>>> import numpy as np
>>> from numpy import linalg as LA
>>> np.set_printoptions(precision=2, suppress=True, linewidth=120)
>>> E = np.load("sample16.npy")
>>> print(E)
[[  2.29  12.65   9.65]
 [  3.21  20.93  17.93]
 [  3.16  20.4   17.4 ]
 [  0.32  -5.15  -8.15]
 [  1.05   1.49  -1.51]
 [  0.5   -3.5   -6.5 ]
 [ -0.36 -11.26 -14.26]
 [  0.3   -5.34  -8.34]
 [  0.71  -1.63  -4.63]
 [  0.16  -6.58  -9.58]
 [  2.2   11.83   8.83]
 [  2.32  12.89   9.89]
 [  0.73  -1.46  -4.46]
 [ -0.3  -10.68 -13.68]
 [  1.     1.02  -1.98]
 [  1.37   4.35   1.35]
 [ -0.11  -8.98 -11.98]
 [  2.12  11.09   8.09]
 [  0.89   0.03  -2.97]
 [  1.2    2.78  -0.22]
 [  0.33  -5.03  -8.03]]
>>> idx = E[:, 1] > np.median(E[:, 1])
>>> u = E[idx].mean(axis=0) - E[~idx].mean(axis=0)
>>> print(np.argsort(-np.abs(u).round(6), kind="stable"))
[1 2 0]
>>> print(u)
[ 1.71 15.36 15.36]
>>> print(np.round((((E - E.mean(axis=0)) @ u > 0) == idx).mean(), 2))
0.9
>>> u = np.array([0, 3, 2])
>>> mat = 5 * np.eye(3) + np.outer(u, u)
>>> print(mat)
[[ 5.  0.  0.]
 [ 0. 14.  6.]
 [ 0.  6.  9.]]
>>> # equal to its transpose
>>> M2 = mat / np.sqrt((mat ** 2).mean(axis=1, keepdims=True))
>>> print(LA.norm(M2, axis=1))
[1.73 1.73 1.73]
>>> G = mat.T @ mat
>>> print((mat @ mat.T).shape)
(3, 3)
>>> print(LA.matrix_rank(G))
3
>>> print(np.trace(G), (mat ** 2).sum())
374.0 374.0
>>> print(LA.eigvalsh(G)[::-1])
[324.  25.  25.]
>>> print(np.diag(G))
[ 25. 232. 117.]
>>> print(np.allclose(G, G.T))
True
>>> print(G)
[[ 25.   0.   0.]
 [  0. 232. 138.]
 [  0. 138. 117.]]
>>> print(LA.svd(mat, compute_uv=False) ** 2)
[324.  25.  25.]
